% ipython --no-banner

In [1]: import numpy as np

In [2]: np.set_printoptions(suppress=True, linewidth=140)

In [3]: u = np.array([5, 3, -1, -3, -5, 0, -2, -2])

In [4]: v = np.array([4, 2, 9, 8, 9])

In [5]: F = u[:, None] + v[None, :]

In [6]: print(F)
[[ 9  7 14 13 14]
 [ 7  5 12 11 12]
 [ 3  1  8  7  8]
 [ 1 -1  6  5  6]
 [-1 -3  4  3  4]
 [ 4  2  9  8  9]
 [ 2  0  7  6  7]
 [ 2  0  7  6  7]]

In [7]: W1 = np.array([[0, 3], [0, 0], [0, 2], [1, 3], [1, 3]])

In [8]: b = np.array([5, -4])

In [9]: act = np.maximum(F @ W1 + b, 0)

In [10]: print((act > 0).astype(int))
[[1 1]
 [1 1]
 [1 1]
 [1 1]
 [1 1]
 [1 1]
 [1 1]
 [1 1]]

In [11]: print((act > 0).mean(axis=0))
[1. 1.]

In [12]: W2 = np.array([[2, 1, 2], [0, 2, 0]])

In [13]: print(act @ W2)
[[ 64 296  64]
 [ 56 248  56]
 [ 40 152  40]
 [ 32 104  32]
 [ 24  56  24]
 [ 44 176  44]
 [ 36 128  36]
 [ 36 128  36]]

In [14]: print(W1 @ W2)
[[0 6 0]
 [0 0 0]
 [0 4 0]
 [2 7 2]
 [2 7 2]]

In [15]: print([round(float(x), 2) for x in np.linalg.svd(F, compute_uv=False)[:3]])
[44.4, 7.86, 0.0]

In [16]: print(round(float(np.linalg.norm(F, 2) / np.linalg.norm(F)), 2))
0.98

In [17]: data = np.array([[0, 1, 1], [1, 0, 1], [1, 1, 0]])

In [18]: # equal to its transpose

In [19]: M2 = data / np.sqrt((data ** 2).mean(axis=1, keepdims=True))

In [20]: print(np.linalg.matrix_rank(M2) == np.linalg.matrix_rank(data))
True

In [21]: print(np.round(data - data.mean(axis=1, keepdims=True), 2))
[[-0.67  0.33  0.33]
 [ 0.33 -0.67  0.33]
 [ 0.33  0.33 -0.67]]

In [22]: print(np.round(np.linalg.norm(M2, axis=1), 2))
[1.73 1.73 1.73]
